% ipython --no-banner

In [1]: import numpy as np

In [2]: from numpy import linalg as LA

In [3]: np.set_printoptions(precision=2, suppress=True, linewidth=140)

In [4]: E = np.load("m.npy")

In [5]: E.round(2) + 0
Out[5]: 
array([[-0.47,  0.34,  0.24, -0.36, -0.17],
       [-0.08, -0.06,  0.71,  0.02,  0.  ],
       [-0.18, -0.43,  0.05, -0.08, -0.57],
       [ 0.44,  0.14,  0.07, -0.03, -0.41],
       [-0.16, -0.12, -0.43,  0.23, -0.44],
       [ 0.08,  0.38,  0.24,  0.06, -0.51],
       [ 0.34,  0.4 ,  0.06,  0.55, -0.02],
       [ 0.  , -0.47,  0.16,  0.42, -0.07],
       [-0.63,  0.3 , -0.11,  0.48,  0.03],
       [ 0.08,  0.22, -0.38, -0.3 , -0.13]])

In [6]: # keeps lengths

In [7]: x0 = np.array([3, 3, 0, 5, 5])

In [8]: target = E @ x0

In [9]: coef, lr = np.zeros(5), 1 / LA.norm(E, 2) ** 2

In [10]: for i in range(50):
    ...:     coef -= lr * E.T @ (E @ coef - target)
    ...:     if i % 10 == 0: print(i, round(LA.norm(E @ coef - target), 2))
    ...: 
0 0.0
10 0.0
20 0.0
30 0.0
40 0.0

In [11]: coef.round(2) + 0
Out[11]: array([3., 3., 0., 5., 5.])

In [12]: round(float(LA.cond(E)), 2)
Out[12]: 1.0

In [13]: LA.norm(E, axis=0)
Out[13]: array([1., 1., 1., 1., 1.])

In [14]: basis = E[[8, 0]].astype(float)

In [15]: for _ in range(6):
    ...:     z = LA.norm(E[:, None] - basis, axis=-1).argmin(axis=1)
    ...:     basis = np.array([E[z == j].mean(axis=0) for j in range(2)])
    ...: 

In [16]: z
Out[16]: array([1, 1, 1, 1, 0, 1, 0, 0, 0, 1])

In [17]: basis
Out[17]: 
array([[-0.11,  0.02, -0.08,  0.42, -0.13],
       [-0.02,  0.1 ,  0.16, -0.11, -0.3 ]])

In [18]: np.bincount(z)
Out[18]: array([4, 6])

In [19]: left, sigma, vt = LA.svd(basis, full_matrices=False)

In [20]: np.allclose(left * sigma @ vt, basis)
Out[20]: True

In [21]: sigma
Out[21]: array([0.47, 0.36])

In [22]: np.round(np.abs(vt[0]), 2) + 0
Out[22]: array([0.22, 0.  , 0.24, 0.94, 0.12])

In [23]: np.round(left.T @ basis @ vt.T, 2) + 0
Out[23]: 
array([[0.47, 0.  ],
       [0.  , 0.36]])

In [24]: (sigma > 1e-8).sum()
Out[24]: np.int64(2)
